In [1]: import numpy as np

In [2]: import numpy.linalg as la

In [3]: np.set_printoptions(precision=3, suppress=True, linewidth=100)

In [4]: def rd(a):
   ...:     return np.round(a, 3) + 0
   ...: 

In [5]: A2 = np.array([[-3, 0, -2, 2, 3, 3, 2, 2, -2, 0],
   ...:     [-1, 3, -2, 1, 1, 1, -2, 3, 2, -1]])

In [6]: data = A2.T @ A2

In [7]: data
Out[7]: 
array([[ 10,  -3,   8,  -7, -10, -10,  -4,  -9,   4,   1],
       [ -3,   9,  -6,   3,   3,   3,  -6,   9,   6,  -3],
       [  8,  -6,   8,  -6,  -8,  -8,   0, -10,   0,   2],
       [ -7,   3,  -6,   5,   7,   7,   2,   7,  -2,  -1],
       [-10,   3,  -8,   7,  10,  10,   4,   9,  -4,  -1],
       [-10,   3,  -8,   7,  10,  10,   4,   9,  -4,  -1],
       [ -4,  -6,   0,   2,   4,   4,   8,  -2,  -8,   2],
       [ -9,   9, -10,   7,   9,   9,  -2,  13,   2,  -3],
       [  4,   6,   0,  -2,  -4,  -4,  -8,   2,   8,  -2],
       [  1,  -3,   2,  -1,  -1,  -1,   2,  -3,  -2,   1]])

In [8]: ev, V = la.eigh(data)

In [9]: rd(V @ np.diag(ev) @ V.T)
Out[9]: 
array([[ 10.,  -3.,   8.,  -7., -10., -10.,  -4.,  -9.,   4.,   1.],
       [ -3.,   9.,  -6.,   3.,   3.,   3.,  -6.,   9.,   6.,  -3.],
       [  8.,  -6.,   8.,  -6.,  -8.,  -8.,   0., -10.,   0.,   2.],
       [ -7.,   3.,  -6.,   5.,   7.,   7.,   2.,   7.,  -2.,  -1.],
       [-10.,   3.,  -8.,   7.,  10.,  10.,   4.,   9.,  -4.,  -1.],
       [-10.,   3.,  -8.,   7.,  10.,  10.,   4.,   9.,  -4.,  -1.],
       [ -4.,  -6.,   0.,   2.,   4.,   4.,   8.,  -2.,  -8.,   2.],
       [ -9.,   9., -10.,   7.,   9.,   9.,  -2.,  13.,   2.,  -3.],
       [  4.,   6.,   0.,  -2.,  -4.,  -4.,  -8.,   2.,   8.,  -2.],
       [  1.,  -3.,   2.,  -1.,  -1.,  -1.,   2.,  -3.,  -2.,   1.]])

In [10]: np.unique(ev.round(6) + 0, return_counts=True)[1]
Out[10]: array([8, 1, 1])

In [11]: rd(la.eigvalsh(data + -3 * np.eye(10)))
Out[11]: array([-3.   , -3.   , -3.   , -3.   , -3.   , -3.   , -3.   , -3.   , 23.682, 52.318])

In [12]: rank = la.matrix_rank(data)

In [13]: rank
Out[13]: np.int64(2)

In [14]: null = la.svd(data)[2][rank:].T

In [15]: [int(la.matrix_rank(data[:, :j + 1])) for j in range(10)]
Out[15]: [1, 2, 2, 2, 2, 2, 2, 2, 2, 2]

In [16]: feats = np.load("run9.npy")

In [17]: feats
Out[17]: 
array([[ 1., -2.,  0.,  0.,  0.,  0.,  0.,  0.,  0.,  0.,  0.,  0.,  0.,  0.],
       [-2.,  2., -2.,  0.,  0.,  0.,  0.,  0.,  0.,  0.,  0.,  0.,  0.,  0.],
       [ 0., -2., -2., -2.,  0.,  0.,  0.,  0.,  0.,  0.,  0.,  0.,  0.,  0.],
       [ 0.,  0., -2., -3., -2.,  0.,  0.,  0.,  0.,  0.,  0.,  0.,  0.,  0.],
       [ 0.,  0.,  0., -2.,  1., -2.,  0.,  0.,  0.,  0.,  0.,  0.,  0.,  0.],
       [ 0.,  0.,  0.,  0., -2., -2., -2.,  0.,  0.,  0.,  0.,  0.,  0.,  0.],
       [ 0.,  0.,  0.,  0.,  0., -2.,  3., -2.,  0.,  0.,  0.,  0.,  0.,  0.],
       [ 0.,  0.,  0.,  0.,  0.,  0., -2.,  2., -2.,  0.,  0.,  0.,  0.,  0.],
       [ 0.,  0.,  0.,  0.,  0.,  0.,  0., -2.,  0., -2.,  0.,  0.,  0.,  0.],
       [ 0.,  0.,  0.,  0.,  0.,  0.,  0.,  0., -2., -1., -2.,  0.,  0.,  0.],
       [ 0.,  0.,  0.,  0.,  0.,  0.,  0.,  0.,  0., -2., -1., -2.,  0.,  0.],
       [ 0.,  0.,  0.,  0.,  0.,  0.,  0.,  0.,  0.,  0., -2.,  3., -2.,  0.],
       [ 0.,  0.,  0.,  0.,  0.,  0.,  0.,  0.,  0.,  0.,  0., -2., -2., -2.],
       [ 0.,  0.,  0.,  0.,  0.,  0.,  0.,  0.,  0.,  0.,  0.,  0., -2., -3.]])

In [18]: np.trace(feats)
Out[18]: np.float64(-2.0)
